In [1]: import numpy as np

In [2]: np.set_printoptions(precision=1, suppress=True, linewidth=200, legacy="1.25")

In [3]: X = np.load("out4.npy")

In [4]: print(X)
[[ -1.   -0.8  15.   -0.1  -0.2]
 [  0.    0.4   6.   -1.2   0.5]
 [ -0.2   1.  -14.    1.5   0. ]
 [ -0.8  -0.3  14.    0.6   0. ]]

In [5]: # column 2 dominates

In [6]: left, sv, Vt = np.linalg.svd(X)

In [7]: print(np.argmax(sv[:-1] / (sv[1:] + 1e-6)) + 1)
1

In [8]: M2 = left[:, :1] @ np.diag(sv[:1]) @ Vt[:1]

In [9]: print(round(np.linalg.norm(X - M2) / np.linalg.norm(X), 1))
0.1

In [10]: print(np.linalg.matrix_rank(M2))
1

In [11]: print(round(float(np.abs(X - M2).max()), 1))
1.1

In [12]: left, sv, Vt = np.linalg.svd(X, full_matrices=False)

In [13]: print((sv > 1e-8).sum())
4

In [14]: print(round(np.sqrt((sv ** 2).sum()), 1), np.round(np.linalg.norm(X), 1))
25.7 25.7

In [15]: print(np.cumsum(sv ** 2) / np.sum(sv ** 2))
[1. 1. 1. 1.]

In [16]: print(np.round(left.T @ X @ Vt.T, 1) + 0)
[[25.6  0.   0.   0. ]
 [ 0.   2.   0.   0. ]
 [ 0.   0.   1.   0. ]
 [ 0.   0.   0.   0.4]]

In [17]: print(np.round(np.linalg.norm(X[1] - X[2]), 1))
20.2

In [18]: u, v = X[1], X[0]

In [19]: print(round(u @ u, 1))
37.8

In [20]: p = (u @ v) / (u @ u) * u

In [21]: print(p)
[ 0.   0.9 14.2 -2.8  1.2]

In [22]: print(np.linalg.matrix_rank(np.outer(u, v)))
1

In [23]: print(v - p)
[-1.  -1.7  0.8  2.7 -1.4]

In [24]: print(round(float(np.linalg.norm(u + v) ** 2 + np.linalg.norm(u - v) ** 2), 1))
529.1

In [25]: ang = np.radians(60)

In [26]: R = np.eye(5)

In [27]: R[3, 3] = R[0, 0] = np.cos(ang)

In [28]: R[3, 0], R[0, 3] = -np.sin(ang), np.sin(ang)

In [29]: print(R)
[[ 0.5  0.   0.   0.9  0. ]
 [ 0.   1.   0.   0.   0. ]
 [ 0.   0.   1.   0.   0. ]
 [-0.9  0.   0.   0.5  0. ]
 [ 0.   0.   0.   0.   1. ]]

In [30]: M2 = X @ R.T

In [31]: print(np.allclose(X @ X.T, M2 @ M2.T))
True

In [32]: print(np.linalg.svd(X, compute_uv=False), np.linalg.svd(M2, compute_uv=False))
[25.6  2.   1.   0.4] [25.6  2.   1.   0.4]

In [33]: print(round(np.linalg.det(R), 1), np.trace(R))
1.0 4.0
